% ipython --no-banner

In [1]: import numpy as np

In [2]: import numpy.linalg as la

In [3]: np.set_printoptions(precision=3, suppress=True, linewidth=100)

In [4]: K = np.load("mat.npy")

In [5]: K
Out[5]: 
array([[-2,  0,  0,  0,  0,  0],
       [ 1,  2,  0,  0,  0,  0],
       [ 1,  1,  2,  0,  0,  0],
       [ 2,  0,  2,  0,  0,  0],
       [ 1, -1,  1, -1,  2,  0],
       [-1,  0,  1, -2, -2,  2]])

In [6]: np.prod(np.diag(K)), np.round(la.det(K), 3)
Out[6]: (np.int64(0), np.float64(0.0))

In [7]: try:
   ...:     la.inv(K)
   ...: except la.LinAlgError as e:
   ...:     print(repr(e))
   ...: 
LinAlgError('Singular matrix')

In [8]: F = np.loadtxt("x.csv", delimiter=",")

In [9]: F
Out[9]: 
array([[-0.195, -3.149, -2.67 , -2.319, -0.894,  0.7  , -1.118],
       [ 2.09 , -1.781,  1.973, -1.789,  0.704,  1.386, -2.82 ],
       [ 2.252, -0.273,  3.361, -0.693,  1.17 ,  1.082, -2.353],
       [ 2.226, -1.163,  2.652, -1.355,  0.933,  1.293, -2.698],
       [ 1.944,  1.135,  3.929,  0.43 ,  1.353,  0.591, -1.46 ],
       [ 2.006, -2.012,  1.668, -1.944,  0.601,  1.406, -2.834],
       [-1.37 , -2.197, -3.817, -1.351, -1.303, -0.067,  0.447],
       [-0.729,  3.232,  1.269,  2.582,  0.407, -1.136,  2.072],
       [ 0.761,  2.825,  3.324,  1.954,  1.125, -0.364,  0.42 ],
       [-2.258,  0.386, -3.287,  0.779, -1.146, -1.113,  2.407],
       [-2.182, -0.281, -3.665,  0.262, -1.27 , -0.911,  2.052],
       [-2.002, -0.971, -3.899, -0.295, -1.344, -0.658,  1.587],
       [-0.68 ,  3.242,  1.355,  2.579,  0.437, -1.116,  2.027],
       [-1.847, -1.371, -3.953, -0.628, -1.359, -0.488,  1.266],
       [-2.261,  0.439, -3.25 ,  0.819, -1.134, -1.127,  2.431],
       [ 2.066,  0.77 ,  3.848,  0.13 ,  1.329,  0.737, -1.733],
       [ 0.149, -3.244, -2.196, -2.465, -0.729,  0.878, -1.5  ],
       [-1.557, -1.922, -3.907, -1.104, -1.337, -0.22 ,  0.748],
       [-2.101, -0.645, -3.809, -0.028, -1.316, -0.784,  1.82 ],
       [ 2.168,  0.353,  3.697, -0.205,  1.281,  0.887, -2.009],
       [-0.353,  3.265,  1.89 ,  2.525,  0.622, -0.975,  1.711],
       [-2.023, -0.909, -3.885, -0.243, -1.34 , -0.683,  1.633],
       [ 1.969, -2.101,  1.541, -2.002,  0.558,  1.411, -2.833],
       [-1.786,  2.44 , -0.998,  2.217, -0.372, -1.414,  2.793],
       [-2.14 ,  1.605, -2.185,  1.667, -0.776, -1.364,  2.797],
       [ 2.03 ,  0.887,  3.879,  0.225,  1.338,  0.692, -1.65 ],
       [-1.586, -1.875, -3.918, -1.063, -1.341, -0.245,  0.796],
       [ 0.046,  3.199,  2.472,  2.389,  0.825, -0.779,  1.287],
       [ 0.835,  2.766,  3.397,  1.893,  1.151, -0.315,  0.322],
       [ 2.257, -0.822,  2.958, -1.105,  1.036,  1.221, -2.587],
       [ 1.762, -2.478,  0.931, -2.24 ,  0.349,  1.412, -2.785],
       [ 1.424, -2.87 ,  0.102, -2.461,  0.066,  1.358, -2.612],
       [-2.233,  1.11 , -2.703,  1.316, -0.951, -1.282,  2.683],
       [ 1.596,  1.859,  3.921,  1.049,  1.342,  0.253, -0.812],
       [ 1.601,  1.85 ,  3.923,  1.041,  1.343,  0.258, -0.821],
       [ 1.873, -2.294,  1.244, -2.127,  0.456,  1.416, -2.818],
       [-2.108, -0.617, -3.8  , -0.006, -1.314, -0.794,  1.839],
       [-1.121,  3.084,  0.538,  2.556,  0.155, -1.275,  2.4  ]])

In [10]: # looks like rank 2

In [11]: Ac = F - F.mean(axis=0)

In [12]: left, sv, Vt = la.svd(Ac, full_matrices=False)

In [13]: Vt[0] * np.sign(Vt[0, np.abs(Vt[0]).argmax()])
Out[13]: array([ 0.438,  0.045,  0.728, -0.061,  0.252,  0.186, -0.417])
